$ python3 -q
>>> import numpy as np
>>> np.set_printoptions(precision=2, suppress=True, linewidth=100, legacy="1.25")
>>> tidy = lambda a: np.round(a, 2) + 0
>>> E = np.loadtxt("a.csv", delimiter=",")
>>> print(E)
[[2. 1. 1. 2. 3. 2.]
 [1. 3. 4. 1. 3. 3.]
 [1. 4. 9. 1. 6. 8.]
 [2. 1. 1. 2. 3. 2.]
 [3. 3. 6. 3. 9. 6.]
 [2. 3. 8. 2. 6. 9.]]
>>> Uu, sig, Vt = np.linalg.svd(E)
>>> evecs = Vt[:(sig > 1e-8).sum()]
>>> rng = np.random.default_rng(99)
>>> x = E[5] + -3 * E[3] + rng.integers(2) * np.eye(6)[5]
>>> x
array([-4.,  0.,  5., -4., -3.,  4.])
>>> np.linalg.matrix_rank(np.vstack([E, x]))
5
>>> tidy(np.diag(evecs.T @ evecs))
array([0.4 , 0.82, 0.6 , 0.4 , 0.96, 0.82])
>>> tidy(np.linalg.norm(x - evecs.T @ evecs @ x))
0.42
>>> w, evecs = np.linalg.eigh(E)
>>> tidy(evecs.T @ E @ evecs)
array([[ 0.  ,  0.  ,  0.  ,  0.  ,  0.  ,  0.  ],
       [ 0.  ,  0.  ,  0.  ,  0.  ,  0.  ,  0.  ],
       [ 0.  ,  0.  ,  1.47,  0.  ,  0.  ,  0.  ],
       [ 0.  ,  0.  ,  0.  ,  2.07,  0.  ,  0.  ],
       [ 0.  ,  0.  ,  0.  ,  0.  ,  5.29,  0.  ],
       [ 0.  ,  0.  ,  0.  ,  0.  ,  0.  , 25.17]])
>>> tidy(np.abs(evecs[:, -1]))
array([0.16, 0.26, 0.55, 0.16, 0.52, 0.55])
>>> rk = np.linalg.matrix_rank(E)
>>> rk
4
>>> N = np.linalg.svd(E)[2][rk:].T
>>> tidy(E @ N)
array([[0., 0.],
       [0., 0.],
       [0., 0.],
       [0., 0.],
       [0., 0.],
       [0., 0.]])
>>> N.shape
(6, 2)
>>> print(np.linalg.matrix_rank(E.T @ E), np.linalg.matrix_rank(E @ E.T))
4 4
>>> [int(np.linalg.matrix_rank(E[:i])) for i in range(1, len(E) + 1)]
[1, 2, 3, 3, 4, 4]
>>> np.allclose(E @ N, 0)
True
>>> tidy(np.trace(np.linalg.pinv(E) @ E))
4.0
>>> np.unique(E.round(6), axis=0).shape
(5, 6)
>>> np.allclose(E[:-1].T @ np.linalg.lstsq(E[:-1].T, E[-1])[0], E[-1])
True
>>> print(np.linalg.lstsq(E[:-1].T, E[-1])[2])
4
>>> tidy(E @ np.linalg.pinv(E) @ E)
array([[2., 1., 1., 2., 3., 2.],
       [1., 3., 4., 1., 3., 3.],
       [1., 4., 9., 1., 6., 8.],
       [2., 1., 1., 2., 3., 2.],
       [3., 3., 6., 3., 9., 6.],
       [2., 3., 8., 2., 6., 9.]])
>>> np.abs(np.diag(np.linalg.qr(E)[1])) > 1e-9
array([ True,  True,  True, False,  True, False])
>>> np.linalg.matrix_rank(E, rtol=0.1)
2
>>> print([round(float(x), 2) for x in np.linalg.svd(E, compute_uv=False)[:3]])
[25.17, 5.29, 2.07]
>>> arr = np.load("m.npy")
>>> arr
array([[-1, -2,  0, -4],
       [-1, -2,  0, -4],
       [ 1, -4,  2, -2],
       [ 0, -2,  0, -2],
       [ 0, -2,  1, -2],
       [ 1, -1, -1,  1],
       [-1, -1, -1, -3],
       [ 0, -1,  0, -1]])
>>> np.allclose(arr[:-1].T @ np.linalg.lstsq(arr[:-1].T, arr[-1])[0], arr[-1])
True
>>> np.unique(arr.round(6), axis=0).shape
(7, 4)
>>> np.linalg.lstsq(arr[:-1].T, arr[-1])[2]
3
>>> rk = np.linalg.matrix_rank(arr)
>>> rk
3
>>> N = np.linalg.svd(arr)[2][rk:].T
>>> tidy(arr @ N)
array([[0.],
       [0.],
       [0.],
       [0.],
       [0.],
       [0.],
       [0.],
       [0.]])
>>> print([int(np.linalg.matrix_rank(np.delete(arr, i, axis=0))) for i in range(8)])
[3, 3, 3, 3, 3, 3, 3, 3]
>>> tidy(N @ N.T)
array([[ 0.67,  0.33,  0.  , -0.33],
       [ 0.33,  0.17,  0.  , -0.17],
       [ 0.  ,  0.  ,  0.  ,  0.  ],
       [-0.33, -0.17,  0.  ,  0.17]])
>>> A = np.load("case10.npy")
>>> A
array([[2, 4, 2, 4, 2, 4],
       [5, 4, 5, 4, 5, 4],
       [3, 1, 3, 1, 3, 1],
       [2, 4, 2, 4, 2, 4],
       [5, 4, 5, 4, 5, 4],
       [3, 1, 3, 1, 3, 1]])
>>> Uu, sig, Vt = np.linalg.svd(A)
>>> np.argmax(sig[:-1] / (sig[1:] + 1e-6)) + 1
2
>>> tidy(sig)
array([19.99,  5.14,  0.  ,  0.  ,  0.  ,  0.  ])
>>> Y = Uu[:, :2] @ np.diag(sig[:2]) @ Vt[:2]
>>> np.linalg.matrix_rank(A, rtol=0.05)
2
>>> tidy(Y)
array([[2., 4., 2., 4., 2., 4.],
       [5., 4., 5., 4., 5., 4.],
       [3., 1., 3., 1., 3., 1.],
       [2., 4., 2., 4., 2., 4.],
       [5., 4., 5., 4., 5., 4.],
       [3., 1., 3., 1., 3., 1.]])
>>> tidy(np.linalg.norm(A - Y, 2)), tidy(sig[2])
(0.0, 0.0)
>>> tidy(np.linalg.norm(A - Y) / np.linalg.norm(A))
0.0
>>> np.linalg.cond(Y) > 100
True
>>> print([round(float(x), 2) for x in np.linalg.svd(Y, compute_uv=False)[:3]])
[19.99, 5.14, 0.0]
